$ python -q
>>> import numpy as np
>>> np.set_printoptions(suppress=True, linewidth=120)
>>> tidy = lambda a: np.round(a, 2) + 0
>>> arr = np.load("arr.npy")
>>> arr
array([[-0.15,  1.8 ,  1.1 ,  1.1 ,  0.  , -0.4 , -0.5 , -0.4 ],
       [-5.14, -0.2 ,  0.6 ,  2.  , -1.  ,  0.4 , -0.5 , -1.  ],
       [ 2.5 , -1.3 ,  0.9 , -0.1 ,  0.5 ,  1.3 ,  0.7 ,  0.9 ],
       [ 1.53, -1.2 , -0.2 , -0.1 ,  0.3 , -0.2 , -1.3 , -0.2 ],
       [ 0.63, -0.5 , -1.6 , -1.  ,  0.1 , -0.9 ,  0.7 , -0.5 ],
       [-5.  ,  0.2 ,  1.8 , -0.3 , -1.  ,  0.9 , -1.  , -0.2 ],
       [-3.48, -0.5 ,  0.8 ,  1.3 , -0.7 , -0.9 ,  0.1 ,  0.2 ],
       [-3.94,  1.7 ,  0.4 ,  0.3 , -0.8 , -0.8 , -0.3 ,  0.4 ],
       [ 4.1 ,  0.5 ,  1.7 , -0.7 ,  0.8 , -1.9 ,  0.1 ,  1.1 ],
       [ 8.81,  1.6 , -0.2 , -0.4 ,  1.8 , -0.1 , -0.8 ,  0.6 ],
       [ 1.97,  0.1 , -1.3 , -1.2 ,  0.4 ,  0.7 ,  1.4 ,  0.  ],
       [10.93,  0.  ,  1.  , -0.8 ,  2.2 , -1.6 , -0.1 ,  0.2 ],
       [ 4.92,  0.9 ,  0.2 , -0.5 ,  1.  ,  1.2 , -2.2 ,  0.6 ],
       [-3.59,  0.5 ,  0.1 , -1.6 , -0.7 ,  0.8 , -0.1 ,  1.  ],
       [-5.93,  0.4 , -0.6 , -0.2 , -1.2 ,  2.9 ,  0.1 ,  0.6 ],
       [-8.47, -0.3 , -0.5 ,  0.6 , -1.7 , -0.3 , -0.6 , -0.6 ],
       [ 1.4 ,  1.2 , -0.1 ,  1.1 ,  0.3 , -0.2 , -0.4 ,  0.7 ],
       [-8.9 , -0.4 ,  0.4 ,  0.2 , -1.8 ,  1.3 ,  0.5 , -0.2 ],
       [ 3.54, -0.1 , -0.2 ,  1.9 ,  0.7 ,  0.2 , -0.9 , -1.4 ],
       [ 6.49, -0.9 ,  1.  , -0.2 ,  1.3 , -0.7 , -0.3 , -0.8 ],
       [ 0.01,  0.9 ,  0.8 ,  0.5 ,  0.  , -0.2 ,  0.4 ,  2.6 ],
       [-4.  ,  0.5 , -0.8 ,  0.7 , -0.8 ,  0.1 ,  0.8 ,  0.9 ],
       [11.21,  0.  , -1.2 ,  0.6 ,  2.2 , -1.4 ,  0.3 , -0.3 ],
       [-2.68, -1.9 ,  1.4 ,  0.3 , -0.5 ,  0.3 , -1.2 , -0.8 ],
       [ 0.07, -1.  ,  1.2 ,  0.1 ,  0.  , -1.4 , -0.6 ,  0.4 ],
       [ 7.51,  0.8 , -0.1 ,  0.8 ,  1.5 , -1.3 ,  0.9 , -1.8 ],
       [-4.52,  1.5 ,  0.  ,  0.3 , -0.9 ,  1.3 , -1.1 ,  1.8 ],
       [-7.86,  1.3 , -0.2 , -0.4 , -1.6 ,  0.4 , -0.4 ,  0.2 ],
       [ 6.47, -0.1 ,  0.2 , -1.  ,  1.3 ,  1.  , -0.6 ,  0.3 ],
       [-5.88, -1.6 ,  0.3 ,  0.9 , -1.2 ,  0.1 , -0.7 , -0.3 ],
       [-7.01, -0.3 ,  0.  ,  0.1 , -1.4 , -1.5 ,  0.2 , -0.7 ]])
>>> cen = arr - arr.mean(axis=0)
>>> U, sig, VT = np.linalg.svd(cen, full_matrices=False)
>>> np.abs(U[:, 0]).argmax()
np.int64(22)
>>> tidy(sig ** 2 / (sig ** 2).sum())
array([0.88, 0.04, 0.02, 0.02, 0.02, 0.01, 0.01, 0.  ])
>>> tidy(VT[0] * np.sign(VT[0, np.abs(VT[0]).argmax()]))
array([ 0.98,  0.01,  0.  , -0.03,  0.2 , -0.07,  0.  , -0.01])
>>> tidy(sig)
array([32.31,  6.6 ,  5.42,  5.18,  4.8 ,  3.53,  2.95,  0.09])
>>> np.linalg.matrix_rank(cen)
np.int64(8)
>>> np.searchsorted(np.cumsum(sig ** 2) / (sig ** 2).sum(), 0.9) + 1
np.int64(2)
>>> F = np.load("sample17.npy")
>>> F
array([[ 2,  3,  4,  5,  6],
       [ 7,  8,  9, 10, 11],
       [12, 13, 14, 15, 16],
       [17, 18, 19, 20, 21],
       [22, 23, 24, 25, 26],
       [27, 28, 29, 30, 31],
       [32, 33, 34, 35, 36],
       [37, 38, 39, 40, 41]])
>>> [round(float(x), 2) for x in np.linalg.svd(F, compute_uv=False)[:3]]
[154.28, 4.2, 0.0]
>>> np.linalg.matrix_rank(F, rtol=0.1)
np.int64(1)
>>> tidy(np.linalg.norm(F, 2) / np.linalg.norm(F))
np.float64(1.0)
>>> rank = np.linalg.matrix_rank(F)
>>> rank
np.int64(2)
>>> ns = np.linalg.svd(F)[2][rank:].T
>>> np.allclose(F @ ns, 0)
True
>>> ns.shape
(5, 3)
>>> [int(np.linalg.matrix_rank(np.delete(F, i, axis=0))) for i in range(8)]
[2, 2, 2, 2, 2, 2, 2, 2]
>>> data = np.loadtxt("layer1.csv", delimiter=",")
>>> data
array([[  0.79,   0.64,  -0.28,  -0.31,   0.57,  -0.02],
       [  0.72,   3.31,  -2.12,  10.18,   8.01,   4.85],
       [ -3.07, -15.86,   9.52, -40.58, -33.95, -19.99],
       [ -0.08,  -1.81,   2.58,  -3.89,  -4.15,  -3.18],
       [  2.56,   7.47,  -1.7 ,  21.15,  15.9 ,   8.02],
       [  0.59,   4.57,  -2.8 ,  13.9 ,  10.77,   6.6 ],
       [  0.32,   2.11,  -3.27,   2.38,   3.95,   3.11],
       [  0.07,  -0.3 ,   3.96,   5.06,   0.47,  -1.28],
       [ -2.14,  -7.23,   1.48, -23.13, -16.54,  -8.55],
       [  0.43,   3.24,  -2.57,   7.5 ,   6.81,   4.26],
       [ -1.76,  -2.24,  -3.47,  -6.12,  -3.04,   0.72],
       [ -1.78,  -3.97,  -3.36, -13.93,  -7.89,  -1.92],
       [  1.08,   1.36,   2.28,   4.11,   1.94,  -0.4 ],
       [  0.54,   4.97,  -6.06,  10.39,  10.82,   7.81],
       [ -0.99,  -6.92,   4.75, -18.4 , -15.34,  -9.41],
       [  0.51,   1.37,  -2.69,  -0.06,   2.12,   1.9 ],
       [  2.49,   5.48,   0.83,  15.45,  10.84,   4.25],
       [  0.06,   3.1 ,  -4.28,   8.35,   7.79,   5.95],
       [ -0.38,  -2.86,   0.92,  -7.59,  -5.85,  -3.07],
       [  0.83,   2.83,   0.01,   8.86,   6.11,   2.83],
       [  0.13,   1.1 ,  -0.1 ,   3.82,   2.56,   1.29],
       [ -0.08,   0.4 ,  -3.85,  -3.87,   0.14,   1.56],
       [ -2.06,  -4.2 ,  -4.84, -16.52,  -8.69,  -1.64],
       [ -2.38,  -9.65,   0.41, -31.4 , -21.5 , -10.43]])
>>> d = np.linalg.norm(data[:, None] - data[None], axis=-1)
>>> d.mean(axis=1).argmax()
np.int64(2)
>>> d.shape
(24, 24)
